>>> import numpy as np
>>> from numpy import linalg as LA
>>> np.set_printoptions(suppress=True, linewidth=120)
>>> E = np.diag(np.array([2, 0, 4, 2]))
>>> E
array([[2, 0, 0, 0],
       [0, 0, 0, 0],
       [0, 0, 4, 0],
       [0, 0, 0, 2]])
>>> hat = np.triu(np.array([[-8, 9, 7, -4], [1, 3, 7, -9], [4, -5, 0, -4], [-8, 6, 0, -5]]), 1) + np.eye(4)
>>> A2 = hat @ E @ LA.inv(hat)
>>> hat @ E - E @ hat
array([[  0., -18.,  14.,   0.],
       [  0.,   0.,  28., -18.],
       [  0.,   0.,   0.,   8.],
       [  0.,   0.,   0.,   0.]])
>>> print(E @ E)
[[ 4  0  0  0]
 [ 0  0  0  0]
 [ 0  0 16  0]
 [ 0  0  0  4]]
>>> print(np.flatnonzero(LA.matrix_power((E != 0) + (E.T != 0) + np.eye(4), 4)[0]))
[0]
>>> (E != 0).astype(int)
array([[1, 0, 0, 0],
       [0, 0, 0, 0],
       [0, 0, 1, 0],
       [0, 0, 0, 1]])
>>> data = np.load("a.npy")
>>> print(data)
[[ 0.56  0.98 -0.28  0.84]
 [ 0.04  0.07 -0.02  0.06]]
>>> [round(float(x), 2) for x in LA.svd(data, compute_uv=False)[:3]]
[1.44, 0.0]
>>> round(float(LA.norm(data, 2) / LA.norm(data)), 2)
1.0
>>> LA.matrix_rank(data, rtol=0.1)
np.int64(1)
>>> np.argsort(-LA.norm(data, axis=0).round(6), kind="stable")[:3]
array([1, 3, 0])
>>> U, s, Vh = LA.svd(data)
>>> evecs = Vh[:(s > 1e-8).sum()]
>>> rng = np.random.default_rng(44)
>>> x0 = data[0] + -3 * data[1] + rng.integers(2) * np.eye(4)[2]
>>> print(x0.round(2))
[0.44 0.77 0.78 0.66]
>>> np.round(np.diag(evecs.T @ evecs), 2)
array([0.15, 0.47, 0.04, 0.34])
>>> W0 = np.loadtxt("case8.csv", delimiter=",")
>>> W0.round(2)
array([[ 0.5 ,  0.  ,  0.87,  0.  ],
       [ 0.  ,  1.  ,  0.  ,  0.  ],
       [-0.87,  0.  ,  0.5 ,  0.  ],
       [ 0.  ,  0.  ,  0.  ,  1.  ]])
>>> np.round(LA.svd(W0, compute_uv=False), 2)
array([1., 1., 1., 1.])
>>> np.round(LA.norm(W0, axis=0), 2)
array([1., 1., 1., 1.])
>>> np.round(W0 @ W0.T, 2) + 0
array([[1., 0., 0., 0.],
       [0., 1., 0., 0.],
       [0., 0., 1., 0.],
       [0., 0., 0., 1.]])
>>> f = np.array([-2, -2, -1, 2])
>>> A2 = W0 + np.outer(f, np.eye(4)[0])
>>> LA.matrix_rank(LA.inv(A2) - LA.inv(W0), tol=1e-8)
np.int64(1)
>>> LA.matrix_rank(A2 - W0)
np.int64(1)
>>> C = np.array([[2, 0, 2], [2, 0, 2], [0, 2, 2]])
>>> m1 = np.repeat(C, 22 // 3, axis=0)
>>> m1 = m1 + 0.02 * rng.normal(size=m1.shape)
>>> m1.round(2) + 0
array([[ 2.  ,  0.01,  2.02],
       [ 2.02,  0.01,  1.99],
       [ 1.98,  0.01,  1.99],
       [ 2.02,  0.  ,  1.99],
       [ 2.01,  0.01,  2.  ],
       [ 1.98,  0.01,  2.01],
       [ 2.02,  0.01,  1.98],
       [ 1.99,  0.01,  1.97],
       [ 2.02, -0.02,  1.99],
       [ 2.03,  0.  ,  1.99],
       [ 2.01,  0.  ,  1.99],
       [ 2.  ,  0.04,  2.02],
       [ 2.01,  0.01,  2.02],
       [ 2.01, -0.02,  2.01],
       [ 0.  ,  2.03,  2.  ],
       [ 0.03,  1.98,  2.01],
       [-0.01,  1.98,  2.02],
       [-0.02,  2.  ,  1.99],
       [ 0.01,  2.01,  1.96],
       [ 0.01,  1.99,  2.04],
       [ 0.02,  2.02,  1.95]])
>>> z = m1[:, 2] > np.median(m1[:, 2])
>>> f = m1[z].mean(axis=0) - m1[~z].mean(axis=0)
>>> f.round(2)
array([-0.26,  0.25,  0.03])
>>> np.round((((m1 - m1.mean(axis=0)) @ f > 0) == z).mean(), 2)
np.float64(0.57)
>>> np.argsort(-np.abs(f).round(6), kind="stable")
array([0, 1, 2])
>>> mat = np.load("layer9.npy")
>>> mat
array([[3.02, 0.  , 3.  ],
       [1.  , 0.02, 3.  ],
       [3.  , 0.  , 3.02]])
>>> LA.matrix_rank(mat, rtol=0.1)
np.int64(2)
>>> LA.cond(mat) > 100
np.True_
>>> np.round(LA.norm(mat, 2) / LA.norm(mat), 2)
np.float64(0.98)
>>> U, s, Vh = LA.svd(mat)
>>> np.argmax(s[:-1] / (s[1:] + 1e-6)) + 1
np.int64(2)
>>> s.round(2) + 0
array([6.68, 1.27, 0.  ])
>>> A2 = U[:, :2] @ np.diag(s[:2]) @ Vh[:2]
>>> A2.round(2) + 0
array([[3.02, 0.  , 3.  ],
       [1.  , 0.02, 3.  ],
       [3.  , 0.  , 3.02]])
>>> print(LA.matrix_rank(mat, rtol=0.05))
2
>>> np.round(np.abs(mat - A2).max(), 2)
np.float64(0.0)
>>> np.round(LA.norm(mat - A2) / LA.norm(mat), 2)
np.float64(0.0)
>>> LA.matrix_rank(A2, rtol=0.1)
np.int64(2)
>>> [round(float(x), 2) for x in LA.svd(A2, compute_uv=False)[:3]]
[6.68, 1.27, 0.0]
>>> A2 = mat / np.sqrt((mat ** 2).mean(axis=1, keepdims=True))
>>> np.round(LA.norm(A2, axis=1), 2)
array([1.73, 1.73, 1.73])
>>> A2[0].round(2)
array([1.23, 0.  , 1.22])
>>> LA.matrix_rank(A2) == LA.matrix_rank(mat)
np.True_
>>> A2 = np.array([[2, -1, -1], [2, 2, 1], [-1, 0, -1]])
>>> np.einsum("ik,kj->ij", mat, A2)
array([[ 3.04, -3.02, -6.02],
       [-0.96, -0.96, -3.98],
       [ 2.98, -3.  , -6.02]])
>>> A2.T @ mat.T
array([[ 3.04, -0.96,  2.98],
       [-3.02, -0.96, -3.  ],
       [-6.02, -3.98, -6.02]])
>>> print(np.einsum("ij->j", mat))
[7.02 0.02 9.02]
>>> X = np.load("data.npy")
>>> X
array([[-1,  0,  1,  2],
       [ 3,  4,  5,  6],
       [ 7,  8,  9, 10]])
>>> np.argsort(-LA.norm(E, axis=0).round(6), kind="stable")[:3]
array([2, 0, 3])
>>> LA.matrix_rank(E, rtol=0.1)
np.int64(3)
>>> LA.cond(E) > 100
np.True_
>>> LA.cond(X) > 100
np.True_
>>> np.argsort(-LA.norm(X, axis=0).round(6), kind="stable")[:3]
array([3, 2, 1])
>>> LA.matrix_rank(X, rtol=0.1)
np.int64(2)
>>> U, s, Vh = LA.svd(X)
>>> np.argmax(s[:-1] / (s[1:] + 1e-6)) + 1
np.int64(2)
>>> print(s.round(2) + 0)
[19.52  2.24  0.  ]
>>> A2 = U[:, :2] @ np.diag(s[:2]) @ Vh[:2]
>>> LA.matrix_rank(A2)
np.int64(2)
>>> np.round(LA.norm(X - A2, 2), 2), round(s[2], 2)
(np.float64(0.0), np.float64(0.0))
>>> round(float(np.abs(X - A2).max()), 2)
0.0
>>> A2.round(2) + 0
array([[-1.,  0.,  1.,  2.],
       [ 3.,  4.,  5.,  6.],
       [ 7.,  8.,  9., 10.]])
>>> M = np.load("x.npy")
>>> M.round(2)
array([[-0.46, -0.88,  0.08],
       [ 0.35, -0.27, -0.9 ],
       [ 0.81, -0.39,  0.43]])
>>> O, evecs = LA.qr(M[:, :2])[0], LA.qr(M[:, 2:])[0]
>>> s = LA.svd(O.T @ evecs, compute_uv=False)
>>> np.round(np.degrees(np.arccos(s.clip(0, 1))), 2)
array([90.])
>>> print((s > 0.9).sum())
0
>>> np.round(LA.pinv(M), 2)
array([[-0.46,  0.35,  0.81],
       [-0.88, -0.27, -0.39],
       [ 0.08, -0.9 ,  0.43]])
>>> round(M[:, 0] @ M[:, 1], 2)
np.float64(0.0)
>>> np.round(M.T @ M, 2) + 0
array([[1., 0., 0.],
       [0., 1., 0.],
       [0., 0., 1.]])
>>> A2 = LA.inv(M)
>>> np.round(LA.inv(A2), 2)
array([[-0.46, -0.88,  0.08],
       [ 0.35, -0.27, -0.9 ],
       [ 0.81, -0.39,  0.43]])
>>> round(LA.slogdet(M)[0], 2)
np.float64(1.0)
>>> A2.round(2)
array([[-0.46,  0.35,  0.81],
       [-0.88, -0.27, -0.39],
       [ 0.08, -0.9 ,  0.43]])
>>> print((np.abs(A2) > 1e-9).astype(int))
[[1 1 1]
 [1 1 1]
 [1 1 1]]
>>> round(LA.det(M) * LA.det(A2), 2)
np.float64(1.0)
>>> np.allclose(A2, M.T)
True
>>> np.round(LA.cond(M), 2)
np.float64(1.0)
>>> np.round(LA.det(M) * A2, 2)
array([[-0.46,  0.35,  0.81],
       [-0.88, -0.27, -0.39],
       [ 0.08, -0.9 ,  0.43]])
>>> print(np.round(A2.sum(axis=0), 2))
[-1.26 -0.82  0.86]
>>> print(np.round(np.diff(A2, axis=0), 2))
[[-0.42 -0.62 -1.2 ]
 [ 0.96 -0.63  0.82]]
>>> np.round(A2.sum(axis=1), 2)
array([ 0.7 , -1.54, -0.38])
>>> print(np.round(A2 - A2[0], 2))
[[ 0.    0.    0.  ]
 [-0.42 -0.62 -1.2 ]
 [ 0.55 -1.25 -0.38]]
>>> A2.shape
(3, 3)
>>> round(LA.norm(A2), 2)
np.float64(1.73)
>>> ang = np.radians(60)
>>> Rm = np.eye(3)
>>> Rm[0, 0] = Rm[2, 2] = np.cos(ang)
>>> Rm[0, 2], Rm[2, 0] = -np.sin(ang), np.sin(ang)
>>> Rm.round(2)
array([[ 0.5 ,  0.  , -0.87],
       [ 0.  ,  1.  ,  0.  ],
       [ 0.87,  0.  ,  0.5 ]])
>>> A2 = M @ Rm.T
>>> np.allclose(M @ M.T, A2 @ A2.T)
True
>>> np.round(np.abs(A2 - M).max(axis=0), 2)
array([0.78, 0.  , 0.75])
>>> F = np.load("mat.npy")
>>> F
array([[-9, -8, -5,  4],
       [ 4,  0, -2,  7],
       [-5, -3,  7, -1],
       [ 3,  7,  1, -1]])
>>> hat = np.triu(np.array([[-2, -2, 3, -2], [-3, 0, 1, 0], [1, -2, 0, -3], [2, 0, 0, -1]]), 1) + np.eye(4)
>>> A2 = hat @ F @ LA.inv(hat)
>>> round(float(LA.det(A2)), 2)
2910.0
>>> A2
array([[ -38., -107.,  239.,  630.],
       [  -1.,   -5.,   13.,   43.],
       [ -14.,  -52.,   98.,  268.],
       [   3.,   13.,  -21.,  -58.]])
>>> hat @ F - F @ hat
array([[-29., -41.,  58., -48.],
       [ -5.,   5.,  -5.,   1.],
       [ -9., -31.,  15.,  14.],
       [  0.,   6., -16.,   9.]])
>>> np.trace(A2), np.trace(F)
(np.float64(-3.0), np.int64(-3))
>>> np.round(np.poly(A2), 2)
array([   1.,    3., -120., -257., 2910.])
>>> f, v = A2[3], A2[1]
>>> f @ v
np.float64(-2835.0)
>>> p = (f @ v) / (f @ f) * f
>>> np.outer(f, v)
array([[   -3.,   -15.,    39.,   129.],
       [  -13.,   -65.,   169.,   559.],
       [   21.,   105.,  -273.,  -903.],
       [   58.,   290.,  -754., -2494.]])
>>> np.round(v - p, 2)
array([ 1.14,  4.25, -1.95,  1.72])
